>>> import numpy as np
>>> from numpy import linalg as LA
>>> np.set_printoptions(suppress=True, linewidth=120)
>>> feats = np.loadtxt("case6.csv", delimiter=",")
>>> print(feats)
[[ 0. 10. -5.  4.]
 [ 0. -1.  1. -1.]
 [ 0.  0.  1.  0.]
 [ 0.  6. -3.  4.]]
>>> # null space of dimension 1
>>> rank = LA.matrix_rank(feats)
>>> print(rank)
3
>>> null = LA.svd(feats)[2][rank:].T
>>> print(LA.matrix_rank(feats.T @ feats), LA.matrix_rank(feats @ feats.T))
3 3
>>> print(null @ null.T)
[[1. 0. 0. 0.]
 [0. 0. 0. 0.]
 [0. 0. 0. 0.]
 [0. 0. 0. 0.]]
>>> print(np.allclose(feats @ feats.T, feats.T @ feats))
False
>>> print(feats @ feats)
[[ 0. 14. -7.  6.]
 [ 0. -5.  3. -3.]
 [ 0.  0.  1.  0.]
 [ 0. 18. -9. 10.]]
>>> print(np.round(np.abs(LA.eigvals(feats)).max(), 2))
2.0
>>> print(np.round(np.sort(np.abs(LA.eigvals(feats))), 2))
[0. 1. 1. 2.]
>>> print(np.trace(feats))
4.0
>>> assert feats == feats.T
Traceback (most recent call last):
  File "<python-input-16>", line 1, in <module>
    assert feats == feats.T
           ^^^^^^^^^^^^^^^^
ValueError: The truth value of an array with more than one element is ambiguous. Use a.any() or a.all()
>>> print(np.round(LA.matrix_power(feats, 4), 2))
[[  0.  38. -19.  18.]
 [  0. -29.  15. -15.]
 [  0.   0.   1.   0.]
 [  0.  90. -45.  46.]]
>>> print((feats + feats.T) / 2)
[[ 0.   5.  -2.5  2. ]
 [ 5.  -1.   0.5  2.5]
 [-2.5  0.5  1.  -1.5]
 [ 2.   2.5 -1.5  4. ]]
>>> print((feats - feats.T) / 2)
[[ 0.   5.  -2.5  2. ]
 [-5.   0.   0.5 -3.5]
 [ 2.5 -0.5  0.   1.5]
 [-2.   3.5 -1.5  0. ]]
>>> print(LA.cond(feats) > 100)
True
>>> print(np.argsort(-LA.norm(feats, axis=0).round(6), kind="stable")[:3])
[1 2 3]
>>> X = np.load("w.npy")
>>> print(X)
[[ 1 -2  4]
 [ 1 -1  1]
 [ 1  0  0]
 [ 1  1  1]]
>>> hat = X @ LA.solve(X.T @ X, X.T)
>>> print(hat.round(2))
[[ 0.95  0.15 -0.15  0.05]
 [ 0.15  0.55  0.45 -0.15]
 [-0.15  0.45  0.55  0.15]
 [ 0.05 -0.15  0.15  0.95]]
>>> print(LA.matrix_rank(np.eye(4) - hat))
1
>>> print(np.allclose(hat @ hat, hat))
True
>>> print(np.round((np.eye(4) - hat) @ X, 2) + 0)
[[0. 0. 0.]
 [0. 0. 0.]
 [0. 0. 0.]
 [0. 0. 0.]]
>>> print(np.round(LA.eigvalsh(hat), 2) + 0)
[0. 1. 1. 1.]
>>> rank = LA.matrix_rank(hat)
>>> print(rank)
3
>>> null = LA.svd(hat)[2][rank:].T
>>> print(null.shape)
(4, 1)
>>> print([int(LA.matrix_rank(hat[:, :j + 1])) for j in range(4)])
[1, 2, 3, 3]
>>> print([int(LA.matrix_rank(hat[:i])) for i in range(1, len(hat) + 1)])
[1, 2, 3, 3]
>>> print(np.round(null[:, 0] / null[np.abs(null[:, 0]).round(6).argmax(), 0], 2))
[-0.33  1.   -1.    0.33]
>>> x0 = np.array([-2, -1, 2])
>>> rhs = X @ x0
>>> print(np.round(LA.solve(X.T @ X, X.T @ rhs), 2))
[-2. -1.  2.]
>>> print(np.round(LA.pinv(X) @ X, 2) + 0)
[[1. 0. 0.]
 [0. 1. 0.]
 [0. 0. 1.]]
>>> print(np.round(LA.lstsq(X, rhs)[0], 2))
[-2. -1.  2.]
>>> rng = np.random.default_rng(201)
>>> rhs = rhs + 0.1 * rng.normal(size=4)
>>> print(rhs.round(2))
[ 8.19  0.94 -2.21 -1.08]
>>> beta, *_ = LA.lstsq(X, rhs)
>>> print(round(float(LA.norm(rhs - X @ beta)), 2))
0.04
>>> print([round(float(LA.norm(LA.solve(X.T @ X + lam * np.eye(3), X.T @ rhs))), 2) for lam in (0, 1, 10, 100)])
[3.19, 2.34, 1.2, 0.31]
>>> print(beta.round())
[-2. -1.  2.]
>>> print(beta.round(2))
[-2.18 -1.    2.1 ]
>>> x0 = np.array([0, -1, 1])
>>> a = np.maximum(X @ x0, 0)
>>> print(np.round(np.tanh(X @ x0), 2))
[1.   0.96 0.   0.  ]
>>> print(X * (a > 1e-9)[:, None])
[[ 1 -2  4]
 [ 1 -1  1]
 [ 0  0  0]
 [ 0  0  0]]
>>> print(a)
[6 2 0 0]
>>> print(X.T @ a)
[  8 -14  26]
>>> data = np.loadtxt("data.csv", delimiter=",")
>>> print(data.round(2) + 0)
[[ 0.93 -0.01 -0.01 -0.16 -0.25 -0.16 -0.16]
 [-0.01  1.    0.   -0.03 -0.05 -0.03 -0.03]
 [-0.01  0.    1.   -0.03 -0.05 -0.03 -0.03]
 [-0.16 -0.03 -0.03  0.64 -0.55 -0.36 -0.36]
 [-0.25 -0.05 -0.05 -0.55  0.15 -0.55 -0.55]
 [-0.16 -0.03 -0.03 -0.36 -0.55  0.64 -0.36]
 [-0.16 -0.03 -0.03 -0.36 -0.55 -0.36  0.64]]
>>> # symmetric, so the eigenvalues are real
>>> idx = rng.permutation(7)
>>> Y = data[:, idx] * rng.choice([-1, 1], 7)
>>> print(Y.round(2) + 0)
[[ 0.93 -0.16 -0.01  0.16 -0.16  0.25 -0.01]
 [-0.01 -0.03  1.    0.03 -0.03  0.05  0.  ]
 [-0.01 -0.03  0.    0.03 -0.03  0.05  1.  ]
 [-0.16 -0.36 -0.03 -0.64 -0.36  0.55 -0.03]
 [-0.25 -0.55 -0.05  0.55 -0.55 -0.15 -0.05]
 [-0.16  0.64 -0.03  0.36 -0.36  0.55 -0.03]
 [-0.16 -0.36 -0.03  0.36  0.64  0.55 -0.03]]
>>> U, _, Vt = LA.svd(data.T @ Y)
>>> print(np.round(U @ Vt, 2) + 0)
[[ 1.  0.  0.  0.  0.  0.  0.]
 [ 0.  0.  1.  0.  0.  0.  0.]
 [ 0.  0.  0.  0.  0.  0.  1.]
 [ 0.  0.  0. -1.  0.  0.  0.]
 [ 0.  0.  0.  0.  0. -1.  0.]
 [ 0.  1.  0.  0.  0.  0.  0.]
 [ 0.  0.  0.  0.  1.  0.  0.]]
>>> x0 = np.array([-1, -2, 0, -4, -2, -5, -5])
>>> rhs = data @ x0
>>> print(rhs.round(2))
[ 1.87 -1.43  0.57  2.32  7.76  1.32  1.32]
>>> print(np.round(LA.solve(data.T, data[6]), 2) + 0)
[0. 0. 0. 0. 0. 0. 1.]
>>> print(np.round(LA.solve(data, rhs + data[:, 0]), 2) + 0)
[ 0. -2.  0. -4. -2. -5. -5.]
>>> print(np.round(LA.solve(data, rhs), 2) + 0)
[-1. -2.  0. -4. -2. -5. -5.]
>>> K = np.loadtxt("out7.csv", delimiter=",")
>>> print(K)
[[ 3.91 -1.3   0.5  -0.3 ]
 [-3.88  1.3  -0.6   1.1 ]
 [ 1.83 -0.6   2.3  -1.2 ]
 [ 1.48 -0.5   0.2  -1.4 ]
 [-5.43  1.8  -0.6   1.6 ]
 [ 1.46 -0.5   0.9  -1.5 ]
 [-0.86  0.3   0.3  -1.5 ]
 [-2.16  0.7   1.2   1.2 ]
 [ 2.16 -0.7   0.   -0.2 ]
 [ 2.01 -0.7  -1.1  -0.8 ]
 [ 3.6  -1.2  -2.9  -1.3 ]
 [-0.52  0.2  -1.   -0.3 ]
 [ 1.19 -0.4   0.4   1.1 ]
 [-5.43  1.8  -0.6  -0.2 ]
 [-1.    0.3   0.5   1.4 ]
 [ 0.9  -0.3   0.8   2.  ]
 [ 5.08 -1.7   1.2   0.6 ]
 [-0.83  0.3   0.9   0.5 ]
 [ 0.62 -0.2   1.   -0.9 ]
 [-1.23  0.4  -0.5  -1.  ]
 [-2.39  0.8   0.3   1.5 ]
 [-4.2   1.4  -0.8  -2.  ]
 [ 3.53 -1.2  -1.   -0.9 ]
 [ 2.41 -0.8   0.6  -0.5 ]
 [ 5.7  -1.9   1.    0.1 ]
 [ 2.57 -0.9  -1.3   0.2 ]
 [-1.57  0.5  -0.1  -0.7 ]
 [-2.35  0.8   0.7  -0.1 ]
 [-1.18  0.4  -1.6  -1.2 ]
 [ 0.56 -0.2  -0.1  -0.7 ]
 [-2.95  1.   -0.6   1.1 ]
 [-3.03  1.   -0.1  -0.5 ]
 [-1.44  0.5  -1.2  -1.2 ]]
>>> Z = K[[6, 25]].astype(float)
>>> for _ in range(6):
...     idx = LA.norm(K[:, None] - Z, axis=-1).argmin(axis=1)
...     Z = np.array([K[idx == j].mean(axis=0) for j in range(2)])
... 
>>> print(idx)
[1 0 1 1 0 1 0 0 1 1 1 0 1 0 0 1 1 0 1 0 0 0 1 1 1 1 0 0 0 1 0 0 0]
>>> print(np.abs(Z[1] - Z[0]).argmax())
0
>>> print(Z.round(2))
[[-2.38  0.79 -0.22 -0.02]
 [ 2.44 -0.82  0.16 -0.36]]
>>> print(np.round(Z[1] - Z[0], 2))
[ 4.82 -1.61  0.38 -0.34]
>>> F = np.array([[0, 1, -3, -1, -1, 1],
...     [0, 0, -3, 3, 1, 3],
...     [0, 0, 0, 1, -3, -1],
...     [0, 0, 0, 0, 1, 0],
...     [0, 0, 0, 0, 0, 0],
...     [0, 0, 0, 0, 0, 0]])
>>> print(F)
[[ 0  1 -3 -1 -1  1]
 [ 0  0 -3  3  1  3]
 [ 0  0  0  1 -3 -1]
 [ 0  0  0  0  1  0]
 [ 0  0  0  0  0  0]
 [ 0  0  0  0  0  0]]
>>> # row 5 repeats row 4
>>> U, s, Vt = LA.svd(F)
>>> print(np.argmax(s[:-1] / (s[1:] + 1e-6)) + 1)
4
>>> print(s.round(2))
[5.64 3.62 2.83 0.34 0.   0.  ]
>>> Y = U[:, :4] @ np.diag(s[:4]) @ Vt[:4]
>>> print(round(LA.norm(F - Y, 2), 2), s[4])
0.0 0.0
>>> print(LA.matrix_rank(F, rtol=0.05))
4
>>> print(LA.matrix_rank(Y))
4
>>> print(round(LA.norm(F - Y) / LA.norm(F), 2))
0.0
>>> print(F @ F)
[[ 0  0 -3  0  9  6]
 [ 0  0  0 -3 12  3]
 [ 0  0  0  0  1  0]
 [ 0  0  0  0  0  0]
 [ 0  0  0  0  0  0]
 [ 0  0  0  0  0  0]]
>>> print((F + F.T) / 2)
[[ 0.   0.5 -1.5 -0.5 -0.5  0.5]
 [ 0.5  0.  -1.5  1.5  0.5  1.5]
 [-1.5 -1.5  0.   0.5 -1.5 -0.5]
 [-0.5  1.5  0.5  0.   0.5  0. ]
 [-0.5  0.5 -1.5  0.5  0.   0. ]
 [ 0.5  1.5 -0.5  0.   0.   0. ]]
>>> print(np.allclose(F @ F.T, F.T @ F))
False
>>> print(np.allclose(F, F.T))
False
>>> print(np.round(np.sort(np.abs(LA.eigvals(F))), 2))
[0. 0. 0. 0. 0. 0.]
>>> print(round(float(np.abs(LA.eigvals(F)).max()), 2))
0.0
>>> print(np.trace(F))
0
>>> print(LA.matrix_power(F, 2))
[[ 0  0 -3  0  9  6]
 [ 0  0  0 -3 12  3]
 [ 0  0  0  0  1  0]
 [ 0  0  0  0  0  0]
 [ 0  0  0  0  0  0]
 [ 0  0  0  0  0  0]]
>>> print(np.round(np.sort(LA.eigvals(F)), 2))
[0. 0. 0. 0. 0. 0.]
>>> print(np.prod(np.diag(F)), np.round(LA.det(F), 2))
0 0.0
>>> print(LA.matrix_rank(F - F[0, 0] * np.eye(6)))
4
>>> U, s, Vt = LA.svd(F)
>>> V = Vt[:(s > 1e-8).sum()]
>>> x0 = F[1] + -2 * F[4] + rng.integers(2) * np.eye(6)[4]
>>> print(x0)
[ 0.  0. -3.  3.  2.  3.]
>>> print(LA.matrix_rank(np.vstack([F, x0])))
4
>>> print(np.round(np.diag(V.T @ V), 2))
[0.   0.14 0.9  0.98 1.   0.98]
>>> m1 = np.array([[2, 0, 0, -3, 0, 1],
...     [0, -3, 0, 0, 2, 0],
...     [0, 0, 2, 0, 0, 0],
...     [1, 0, 0, 0, 0, 3],
...     [0, 0, 0, 0, 3, 0],
...     [-2, 0, 0, 2, 0, -3]])
>>> Y = m1[0, 0] * m1[1:] - np.outer(m1[1:, 0], m1[0])
>>> print(Y)
[[ 0 -6  0  0  4  0]
 [ 0  0  4  0  0  0]
 [ 0  0  0  3  0  5]
 [ 0  0  0  0  6  0]
 [ 0  0  0 -2  0 -4]]
>>> print(m1[:, 0] / m1[0, 0])
[ 1.   0.   0.   0.5  0.  -1. ]
>>> print(LA.matrix_rank(Y), LA.matrix_rank(m1))
5 6
>>> print(np.round(LA.det(m1), 2))
18.0
>>> print(np.flatnonzero(LA.matrix_power((m1 != 0) + (m1.T != 0) + np.eye(6), 6)[3]))
[0 3 5]
>>> print(m1 @ m1)
[[ -1   0   0  -4   0 -10]
 [  0   9   0   0   0   0]
 [  0   0   4   0   0   0]
 [ -4   0   0   3   0  -8]
 [  0   0   0   0   9   0]
 [  4   0   0   0   0  13]]
>>> print((m1 != 0).astype(int))
[[1 0 0 1 0 1]
 [0 1 0 0 1 0]
 [0 0 1 0 0 0]
 [1 0 0 0 0 1]
 [0 0 0 0 1 0]
 [1 0 0 1 0 1]]
>>> idx = rng.permutation(6)
>>> print(idx)
[2 1 4 3 5 0]
>>> Y = m1[idx][:, idx]
>>> print(np.diag(Y))
[ 2 -3  3  0 -3  2]
>>> print(round(float(LA.det(Y)), 2), round(LA.det(m1[idx]), 2))
18.0 -18.0
>>> U, s, Vt = LA.svd(m1)
>>> print(np.argmax(s[:-1] / (s[1:] + 1e-6)) + 1)
5
>>> print(s.round(2))
[5.85 4.16 2.61 2.16 2.   0.07]
>>> Y = U[:, :5] @ np.diag(s[:5]) @ Vt[:5]
>>> print(Y.round(2) + 0)
[[ 1.97  0.    0.   -3.01  0.    1.01]
 [ 0.   -3.    0.    0.    2.    0.  ]
 [ 0.    0.    2.    0.    0.    0.  ]
 [ 0.97  0.    0.   -0.02  0.    3.01]
 [ 0.    0.    0.    0.    3.    0.  ]
 [-2.04  0.    0.    1.98  0.   -2.99]]
>>> print(round(np.abs(m1 - Y).max(), 2))
0.04
>>> print(round(float(LA.norm(m1 - Y) / LA.norm(m1)), 2))
0.01
>>> U, s, Vt = LA.svd(feats)
>>> V = Vt[:(s > 1e-8).sum()]
>>> x0 = feats[0] + 2 * feats[2] + rng.integers(2) * np.eye(4)[2]
>>> print(x0)
[ 0. 10. -3.  4.]
>>> print(np.round(V.T @ V, 2) + 0)
[[0. 0. 0. 0.]
 [0. 1. 0. 0.]
 [0. 0. 1. 0.]
 [0. 0. 0. 1.]]
>>> print(LA.matrix_rank(np.vstack([feats, x0])))
3
>>> J = np.load("dump.npy")
>>> print(J)
[[ 0  0 -3]
 [-2 -1 -3]
 [-6 -3 -2]
 [ 6  3  0]]
>>> U, s, Vt = LA.svd(J)
>>> print(s.round(2) + 0)
[10.01  4.1   0.  ]
>>> Y = U[:, :2] @ np.diag(s[:2]) @ Vt[:2]
>>> print(round(np.abs(J - Y).max(), 2))
0.0
>>> print(round(LA.norm(J - Y, 2), 2), round(float(s[2]), 2))
0.0 0.0
>>> print(LA.matrix_rank(J, rtol=0.05))
2
>>> print(LA.matrix_rank(Y))
2
>>> Y = np.array([[2], [-3], [-1]])
>>> M = np.block([[np.zeros((3, 3)), Y], [Y.T, np.zeros((1, 1))]])
>>> print(M)
[[ 0.  0.  0.  2.]
 [ 0.  0.  0. -3.]
 [ 0.  0.  0. -1.]
 [ 2. -3. -1.  0.]]
>>> U, s, Vt = LA.svd(M)
>>> print(np.argmax(s[:-1] / (s[1:] + 1e-6)) + 1)
2
>>> Y = U[:, :2] @ np.diag(s[:2]) @ Vt[:2]
>>> print(round(LA.norm(M - Y) / LA.norm(M), 2))
0.0
>>> print(Y.round(2))
[[ 0.  0.  0.  2.]
 [ 0.  0.  0. -3.]
 [ 0.  0.  0. -1.]
 [ 2. -3. -1.  0.]]
>>> U, s, Vt = LA.svd(Y)
>>> V = Vt[:(s > 1e-8).sum()]
>>> x0 = Y[3] + 5 * Y[2] + rng.integers(2) * np.eye(4)[0]
>>> print(x0.round(2))
[ 2. -3. -1. -5.]
>>> print(np.round(V.T @ V, 2))
[[ 0.29 -0.43 -0.14  0.  ]
 [-0.43  0.64  0.21  0.  ]
 [-0.14  0.21  0.07  0.  ]
 [ 0.    0.    0.    1.  ]]
>>> print(LA.matrix_rank(np.vstack([Y, x0])))
2
>>> print(np.allclose(V.T @ V @ x0, x0))
True
>>> print(np.argsort(-LA.norm(M, axis=0).round(6), kind="stable")[:3])
[3 1 0]
>>> print([round(float(x), 2) for x in LA.svd(M, compute_uv=False)[:3]])
[3.74, 3.74, 0.0]
>>> ev, V = LA.eigh(M)
>>> print(np.unique(ev.round(6) + 0, return_counts=True)[1])
[1 2 1]
>>> print(np.abs(V[:, -1]).round(6).argmax())
3
>>> print(np.round(V.T @ V, 2) + 0)
[[1. 0. 0. 0.]
 [0. 1. 0. 0.]
 [0. 0. 1. 0.]
 [0. 0. 0. 1.]]
>>> idx = rng.permutation(4)
>>> print(idx)
[0 2 3 1]
>>> Y = M[idx][:, idx]
>>> print(np.diag(Y))
[0. 0. 0. 0.]
>>> print(np.trace(Y))
0.0
